In [1]: import numpy as np

In [2]: np.set_printoptions(suppress=True, linewidth=140)

In [3]: J = np.loadtxt("out16.csv", delimiter=",")

In [4]: J
Out[4]: 
array([[-1.,  0.,  0.,  0.,  0.],
       [ 0., -1.,  0., -2., -2.],
       [ 0.,  0., -1.,  0.,  0.],
       [ 0., -2.,  0., -1., -2.],
       [ 0., -2.,  0., -2., -1.]])

In [5]: # equal to its transpose

In [6]: np.round(np.poly(J), 2)
Out[6]: array([  1.,   5.,  -2., -10.,   1.,   5.])

In [7]: np.einsum("ii->", J)
Out[7]: np.float64(-5.0)

In [8]: round(np.linalg.det(J[::-1]), 2)
Out[8]: np.float64(-5.0)

In [9]: np.einsum("ij,ji->", J, J)
Out[9]: np.float64(29.0)

In [10]: np.kron(np.eye(2, dtype=int), J)
Out[10]: 
array([[-1.,  0.,  0.,  0.,  0., -0.,  0.,  0.,  0.,  0.],
       [ 0., -1.,  0., -2., -2.,  0., -0.,  0., -0., -0.],
       [ 0.,  0., -1.,  0.,  0.,  0.,  0., -0.,  0.,  0.],
       [ 0., -2.,  0., -1., -2.,  0., -0.,  0., -0., -0.],
       [ 0., -2.,  0., -2., -1.,  0., -0.,  0., -0., -0.],
       [-0.,  0.,  0.,  0.,  0., -1.,  0.,  0.,  0.,  0.],
       [ 0., -0.,  0., -0., -0.,  0., -1.,  0., -2., -2.],
       [ 0.,  0., -0.,  0.,  0.,  0.,  0., -1.,  0.,  0.],
       [ 0., -0.,  0., -0., -0.,  0., -2.,  0., -1., -2.],
       [ 0., -0.,  0., -0., -0.,  0., -2.,  0., -2., -1.]])

In [11]: np.round(np.linalg.eigvals(J), 2)
Out[11]: array([ 1., -5.,  1., -1., -1.])

In [12]: x0 = np.array([1, 0, 1, 1, 0])

In [13]: target = J @ x0

In [14]: target
Out[14]: array([-1., -2., -1., -1., -2.])

In [15]: np.round(np.linalg.solve(J, J[:, 2]), 2)
Out[15]: array([-0., -0.,  1., -0.,  0.])

In [16]: np.round(np.linalg.solve(J.T, J[0]), 2)
Out[16]: array([ 1., -0., -0., -0.,  0.])

In [17]: np.round(np.linalg.solve(J, -2 * target), 2) + 0
Out[17]: array([-2.,  0., -2., -2.,  0.])

In [18]: M2 = np.linalg.inv(J)

In [19]: round(np.linalg.slogdet(J)[0], 2)
Out[19]: np.float64(-1.0)

In [20]: np.round(np.linalg.inv(M2), 2)
Out[20]: 
array([[-1., -0., -0., -0., -0.],
       [ 0., -1.,  0., -2., -2.],
       [-0., -0., -1., -0., -0.],
       [-0., -2., -0., -1., -2.],
       [-0., -2., -0., -2., -1.]])

In [21]: M2.round(2)
Out[21]: 
array([[-1. , -0. , -0. , -0. , -0. ],
       [-0. ,  0.6, -0. , -0.4, -0.4],
       [-0. , -0. , -1. , -0. , -0. ],
       [-0. , -0.4, -0. ,  0.6, -0.4],
       [ 0. , -0.4,  0. , -0.4,  0.6]])

In [22]: (np.abs(M2) > 1e-9).astype(int)
Out[22]: 
array([[1, 0, 0, 0, 0],
       [0, 1, 0, 1, 1],
       [0, 0, 1, 0, 0],
       [0, 1, 0, 1, 1],
       [0, 1, 0, 1, 1]])

In [23]: m1 = np.loadtxt("w.csv", delimiter=",")

In [24]: m1
Out[24]: 
array([[ 1.,  0.,  0.,  0.,  0.,  0.],
       [ 8.,  1.,  0.,  0.,  0.,  0.],
       [-9.,  5.,  1.,  0.,  0.,  0.],
       [ 1.,  7., -5.,  1.,  0.,  0.],
       [-7.,  2., -2.,  0.,  1.,  0.],
       [-1., -6.,  4., -7.,  9.,  1.]])

In [25]: np.linalg.matrix_rank(m1, rtol=0.1)
Out[25]: np.int64(4)

In [26]: np.argsort(-np.linalg.norm(m1, axis=0).round(6), kind="stable")[:3]
Out[26]: array([0, 1, 4])

In [27]: np.round(np.linalg.norm(m1, 2) / np.linalg.norm(m1), 2)
Out[27]: np.float64(0.69)

In [28]: x0 = np.array([8, -7, -7, 9, -1, -7])

In [29]: m1 @ np.ones(6)
Out[29]: array([ 1.,  9., -3.,  4., -6.,  0.])

In [30]: m1 @ (2 * x0)
Out[30]: array([  16.,  114., -228.,    6., -114., -146.])

In [31]: np.sign((m1 @ x0).round(6))
Out[31]: array([ 1.,  1., -1.,  1., -1., -1.])

In [32]: np.einsum("ij,j->i", m1, x0)
Out[32]: array([   8.,   57., -114.,    3.,  -57.,  -73.])

In [33]: (m1 @ x0).argmax()
Out[33]: np.int64(1)
